$ python3 -q
>>> import numpy as np
>>> import numpy.linalg as la
>>> np.set_printoptions(suppress=True, linewidth=160)
>>> rng = np.random.default_rng(6576)
>>> W0 = np.triu(rng.random((3, 3)) < 0.8, 1).astype(int)
>>> W0 = W0 + W0.T
>>> W0
array([[0, 1, 0],
       [1, 0, 1],
       [0, 1, 0]])
>>> # symmetric, so the eigenvalues are real
>>> U, sig, Vh = la.svd(W0)
>>> sig.round(2)
array([1.41, 1.41, 0.  ])
>>> M2 = U[:, :2] @ np.diag(sig[:2]) @ Vh[:2]
>>> M2
array([[0., 1., 0.],
       [1., 0., 1.],
       [0., 1., 0.]])
>>> round(float(la.norm(W0 - M2, 2)), 2), sig[2]
(0.0, np.float64(0.0))
>>> la.matrix_rank(W0, rtol=0.05)
np.int64(2)
>>> np.round(la.norm(W0 - M2) / la.norm(W0), 2)
np.float64(0.0)
>>> np.round(la.eigvalsh(W0).min(), 2)
np.float64(-1.41)
>>> np.abs(np.diag(la.qr(W0)[1])) > 1e-9
array([ True,  True, False])
>>> np.allclose(W0[:-1].T @ la.lstsq(W0[:-1].T, W0[-1])[0], W0[-1])
True
>>> feats = np.load("dump.npy")
>>> feats
array([[ 0., -1.,  0.,  0.],
       [-1.,  2., -1.,  0.],
       [ 0., -1.,  4., -1.],
       [ 0.,  0., -1.,  5.]])
>>> # symmetric, so the eigenvalues are real
>>> [round(float(la.det(feats[:i, :i])), 2) + 0 for i in range(1, 5)]
[0.0, -1.0, -4.0, -19.0]
>>> np.all(la.eigvalsh(feats) > 0)
np.False_
>>> round(float(la.eigvalsh(feats).min()), 2)
-0.45
>>> round(float(la.det(feats[::-1])), 2)
-19.0
>>> np.kron(np.eye(2, dtype=int), feats)
array([[ 0., -1.,  0.,  0.,  0., -0.,  0.,  0.],
       [-1.,  2., -1.,  0., -0.,  0., -0.,  0.],
       [ 0., -1.,  4., -1.,  0., -0.,  0., -0.],
       [ 0.,  0., -1.,  5.,  0.,  0., -0.,  0.],
       [ 0., -0.,  0.,  0.,  0., -1.,  0.,  0.],
       [-0.,  0., -0.,  0., -1.,  2., -1.,  0.],
       [ 0., -0.,  0., -0.,  0., -1.,  4., -1.],
       [ 0.,  0., -0.,  0.,  0.,  0., -1.,  5.]])
>>> np.einsum("ii->", feats)
np.float64(11.0)
>>> round(float(la.det(2 * feats)), 2), round(la.det(feats), 2)
(-304.0, np.float64(-19.0))
>>> np.round(la.eigvals(feats).sum().real, 2)
np.float64(11.0)
>>> np.einsum("ij,ji->", feats, feats)
np.float64(51.0)
>>> hat = np.triu(np.array([[2, 1, 3, 2], [0, 1, 3, 3], [3, 0, 0, 3], [1, 3, 1, 2]]), 1) + np.eye(4)
>>> M2 = hat @ feats @ la.inv(hat)
>>> np.trace(M2), np.trace(feats)
(np.float64(11.0), np.float64(11.0))
>>> np.round(np.poly(M2), 2)
array([  1., -11.,  35., -24., -19.])
>>> blk = np.stack([feats, 3 * feats, feats[::-1]])
>>> np.einsum("bij,cij->bc", blk, blk)
array([[ 51., 153., -12.],
       [153., 459., -36.],
       [-12., -36.,  51.]])
>>> np.round(la.norm(blk, axis=(1, 2)), 2)
array([ 7.14, 21.42,  7.14])
>>> M2 = feats + rng.integers(-2, 3, (4, 3)) @ rng.integers(-2, 3, (3, 4))
>>> M2
array([[ 1., -2.,  6., -1.],
       [-2.,  7.,  1., -1.],
       [ 2., -3.,  4.,  3.],
       [ 2., -2., 11.,  3.]])
>>> M2 - feats
array([[ 1., -1.,  6., -1.],
       [-1.,  5.,  2., -1.],
       [ 2., -2.,  0.,  4.],
       [ 2., -2., 12., -2.]])
>>> la.matrix_rank(M2 - feats, tol=1e-8)
np.int64(3)
>>> K = np.load("x.npy")
>>> K
array([[-2.86,  0.82,  0.35, -4.85, -7.05],
       [-0.88, -1.96,  0.08, -1.16,  1.39],
       [ 0.19, -0.08, -2.09, -0.9 , -1.9 ],
       [ 1.24, -2.46, -0.34,  2.47,  5.44],
       [-1.33,  0.  ,  4.29,  0.14,  2.78]])
>>> np.trace(W0 @ W0 @ W0) // 6
np.int64(0)
>>> W0.sum(axis=0)
array([1, 2, 1])
>>> W0 @ W0
array([[1, 0, 1],
       [0, 2, 0],
       [1, 0, 1]])
>>> low = np.diag(W0.sum(axis=1)) - W0
>>> low
array([[ 1, -1,  0],
       [-1,  2, -1],
       [ 0, -1,  1]])
>>> low @ np.ones(3)
array([0., 0., 0.])
>>> round(la.det(low[1:, 1:]))
1
>>> (la.eigvalsh(low) < 1e-8).sum()
np.int64(1)
>>> np.round(la.eigvalsh(low), 2) + 0
array([0., 1., 3.])
>>> U, sig, Vh = la.svd(K)
>>> V = Vh[:(sig > 1e-8).sum()]
>>> x = K[1] + 3 * K[0] + rng.integers(2) * np.eye(5)[4]
>>> x.round(2)
array([ -9.46,   0.5 ,   1.13, -15.71, -18.76])
>>> np.allclose(V.T @ V @ x, x)
False
>>> round(float(la.norm(x - V.T @ V @ x)), 2)
0.07
>>> np.round(np.diag(V.T @ V), 2)
array([0.3 , 0.97, 0.9 , 0.84, 0.99])
>>> np.round(K @ la.pinv(K) @ K, 2) + 0
array([[-2.86,  0.82,  0.35, -4.85, -7.05],
       [-0.88, -1.96,  0.08, -1.16,  1.39],
       [ 0.19, -0.08, -2.09, -0.9 , -1.9 ],
       [ 1.24, -2.46, -0.34,  2.47,  5.44],
       [-1.33,  0.  ,  4.29,  0.14,  2.78]])
>>> la.lstsq(K[:-1].T, K[-1])[2]
np.int32(4)
>>> np.abs(np.diag(la.qr(K)[1])) > 1e-9
array([ True,  True,  True,  True, False])
>>> round(float(la.det(K)), 2)
-0.0
>>> round(np.trace(K), 2)
np.float64(-1.66)
>>> round(float(np.abs(la.eigvals(K)).max()), 2)
3.31
>>> np.round((K + K.T) / 2, 2)
array([[-2.86, -0.03,  0.27, -1.8 , -4.19],
       [-0.03, -1.96,  0.  , -1.81,  0.7 ],
       [ 0.27,  0.  , -2.09, -0.62,  1.2 ],
       [-1.8 , -1.81, -0.62,  2.47,  2.79],
       [-4.19,  0.7 ,  1.2 ,  2.79,  2.78]])
>>> np.round(np.sort(np.abs(la.eigvals(K))), 2) + 0
array([0.  , 0.66, 2.82, 2.82, 3.31])
>>> np.allclose(K, K.T)
False
>>> la.determinant(K)
Traceback (most recent call last):
  File "<python-input-68>", line 1, in <module>
    la.determinant(K)
    ^^^^^^^^^^^^^^
AttributeError: module 'numpy.linalg' has no attribute 'determinant'
>>> m1 = np.array([[2, 3, 0],
...     [2, 3, 0],
...     [0, 0, 0],
...     [1, 4, 0],
...     [-1, 1, 0],
...     [0, 0, 0],
...     [1, 4, 0],
...     [0, 0, 0],
...     [0, 0, 0],
...     [-1, 1, 0],
...     [1, 4, 0],
...     [0, 0, 0]])
>>> round(float(np.trace(la.pinv(m1) @ m1)), 2)
2.0
>>> la.lstsq(m1[:-1].T, m1[-1])[2]
np.int32(2)
>>> np.abs(np.diag(la.qr(m1)[1])) > 1e-9
array([ True,  True, False])
>>> W1 = np.array([[0, 0, 1], [1, 2, -1], [1, -1, -1]])
>>> b = np.array([-2, 0, -2])
>>> H = np.maximum(m1 @ W1 + b, 0)
>>> la.matrix_rank(H)
np.int64(2)
>>> H
array([[1, 6, 0],
       [1, 6, 0],
       [0, 0, 0],
       [2, 8, 0],
       [0, 2, 0],
       [0, 0, 0],
       [2, 8, 0],
       [0, 0, 0],
       [0, 0, 0],
       [0, 2, 0],
       [2, 8, 0],
       [0, 0, 0]])
>>> cent = np.array([[4, 3], [5, 2], [2, 0]])
>>> W1 @ cent
array([[ 2,  0],
       [12,  7],
       [-3,  1]])
>>> np.round(H @ la.pinv(H) @ H, 2) + 0
array([[1., 6., 0.],
       [1., 6., 0.],
       [0., 0., 0.],
       [2., 8., 0.],
       [0., 2., 0.],
       [0., 0., 0.],
       [2., 8., 0.],
       [0., 0., 0.],
       [0., 0., 0.],
       [0., 2., 0.],
       [2., 8., 0.],
       [0., 0., 0.]])
>>> np.allclose(H[:-1].T @ la.lstsq(H[:-1].T, H[-1])[0], H[-1])
True
>>> rank = la.matrix_rank(m1)
>>> rank
np.int64(2)
>>> ns = la.svd(m1)[2][rank:].T
>>> ns.shape
(3, 1)
>>> [int(la.matrix_rank(m1[:i])) for i in range(1, len(m1) + 1)]
[1, 1, 1, 2, 2, 2, 2, 2, 2, 2, 2, 2]
>>> ns @ ns.T
array([[0., 0., 0.],
       [0., 0., 0.],
       [0., 0., 1.]])
>>> np.allclose(m1 @ ns, 0)
True
>>> np.argsort(-la.norm(m1, axis=0).round(6), kind="stable")[:3]
array([1, 0, 2])
>>> la.matrix_rank(m1, rtol=0.1)
np.int64(2)
>>> cent = np.array([[2, 4, 4, 0], [5, 0, 4, 3], [5, 0, 1, 4]])
>>> arr = rng.normal(size=(12, 3)) @ cent + np.array([2, 0, 3, 0])
>>> arr.round(2)
array([[  8.34,  -1.23,   6.67,   4.39],
       [ -9.27,  -7.59, -10.35,  -4.56],
       [  6.53,   0.39,   6.84,   2.61],
       [  2.12,   1.04,   3.94,  -0.31],
       [  5.17,  -3.02,  -0.2 ,   4.12],
       [  5.48,   3.34,   3.98,   2.36],
       [  2.27,  -4.35,   0.28,   1.57],
       [  9.74,   5.7 ,  10.53,   3.63],
       [ -2.38,  -2.41,  -2.94,  -1.58],
       [ -4.42,   2.87,   3.03,  -5.86],
       [  7.58,   5.26,   6.46,   3.16],
       [  3.08,  -1.41,   2.39,   1.28]])
>>> x = np.array([1, 4, 8, 7])
>>> h = np.maximum(arr @ x, 0)
>>> np.flatnonzero(h > 1e-9)
array([ 0,  2,  3,  4,  5,  7, 10, 11])
>>> h.round(2)
array([ 87.53,   0.  ,  81.08,  35.62,  20.31,  67.19,   0.  , 142.21,   0.  ,   0.  , 102.39,  25.51])
>>> np.round(arr.T @ h, 2)
array([4048.43, 1436.63, 3762.8 , 1698.69])
>>> np.round(np.maximum(arr @ x, 0) - np.maximum(-arr @ x, 0), 2)
array([  87.53, -154.33,   81.08,   35.62,   20.31,   67.19,   -1.84,  142.21,  -46.6 ,   -9.73,  102.39,   25.51])
>>> np.round(np.tanh(arr @ x), 2)
array([ 1.  , -1.  ,  1.  ,  1.  ,  1.  ,  1.  , -0.95,  1.  , -1.  , -1.  ,  1.  ,  1.  ])
>>> X = np.load("w.npy")
>>> X
array([[-4.74, -0.8 , -0.75],
       [ 2.04, -2.81, -1.05],
       [-1.37, -1.75,  0.26],
       [ 0.43, -0.64,  1.85],
       [-3.46,  3.16, -0.23],
       [-1.55, -0.3 ,  0.01],
       [ 6.07,  2.23, -0.67],
       [ 1.76, -2.48, -0.87],
       [ 0.88, -1.22, -0.47],
       [ 2.36, -1.51, -2.18],
       [-0.19, -3.72, -0.57],
       [-1.38, -3.4 ,  1.72],
       [-0.64, -0.99,  1.69],
       [ 1.01,  0.94,  0.74],
       [ 4.37,  0.78,  2.18],
       [ 2.71, -1.61, -1.16],
       [-0.49, -1.85,  0.84]])
>>> lab = X[:, 1] > np.median(X[:, 1])
>>> u = X[lab].mean(axis=0) - X[~lab].mean(axis=0)
>>> lab.astype(int)
array([1, 0, 0, 1, 1, 1, 1, 0, 0, 0, 0, 0, 1, 1, 1, 0, 0])
>>> np.argsort(-np.abs(u).round(6), kind="stable")
array([1, 2, 0])
>>> ((X - X.mean(axis=0)) @ u > 0).astype(int)
array([1, 0, 0, 1, 1, 1, 1, 0, 0, 0, 0, 0, 1, 1, 1, 0, 0])
>>> A = np.array([[-2, -3, 1, 0], [-1, 1, -3, 0], [-1, 0, -3, 0], [0, 0, 0, -1]])
>>> q, Rm = la.qr(arr)
>>> round(float(abs(Rm[0, 0])), 2), round(float(la.norm(arr[:, 0])), 2)
(21.25, 21.25)
>>> np.allclose(Rm.T @ Rm, arr.T @ arr)
True
>>> round(np.trace(q @ q.T), 2)
np.float64(4.0)
>>> Rm.round(2)
array([[-21.25,  -6.67, -17.82, -10.63],
       [  0.  ,  11.46,   6.75,  -2.62],
       [  0.  ,   0.  ,  -6.57,   3.2 ],
       [  0.  ,   0.  ,   0.  ,   1.85]])
>>> q.shape, Rm.shape
((12, 4), (4, 4))
>>> M2 = Rm / la.norm(Rm, axis=1, keepdims=True)
>>> gram = M2 @ M2.T
>>> gram.round(2)
array([[ 1.  , -0.41,  0.37, -0.35],
       [-0.41,  1.  , -0.53, -0.19],
       [ 0.37, -0.53,  1.  ,  0.44],
       [-0.35, -0.19,  0.44,  1.  ]])
>>> np.argwhere(np.triu(np.abs(gram) > 0.95, 1))
array([], shape=(0, 2), dtype=int64)
>>> np.round(la.norm(M2, axis=1), 2)
array([1., 1., 1., 1.])
>>> (gram - 2 * np.eye(4)).round(6).argmax(axis=1)
array([2, 3, 3, 2])
>>> w, V = la.eig(A)
>>> w.round(2)
array([-3.77, -1.48,  1.25, -1.  ])
>>> np.round(np.sort(la.eigvals(la.inv(A))), 2)
array([-1.  , -0.68, -0.27,  0.8 ])
>>> data = np.load("sample12.npy")
>>> data
array([[ 0,  0,  2],
       [ 0,  0,  0],
       [ 0, -1,  0]])
>>> la.cond(K) > 100
np.True_
>>> [round(float(x), 2) for x in la.svd(K, compute_uv=False)[:3]]
[11.43, 5.4, 3.21]
>>> np.argsort(-la.norm(K, axis=0).round(6), kind="stable")[:3]
array([4, 3, 2])
>>> blk = np.stack([data, -2 * data, data[::-1]])
>>> la.matrix_rank(blk)
array([2, 2, 2])
>>> np.round(la.norm(blk, axis=(1, 2)), 2)
array([2.24, 4.47, 2.24])
>>> np.einsum("bij,cij->bc", blk, blk)
array([[  5, -10,   0],
       [-10,  20,   0],
       [  0,   0,   5]])
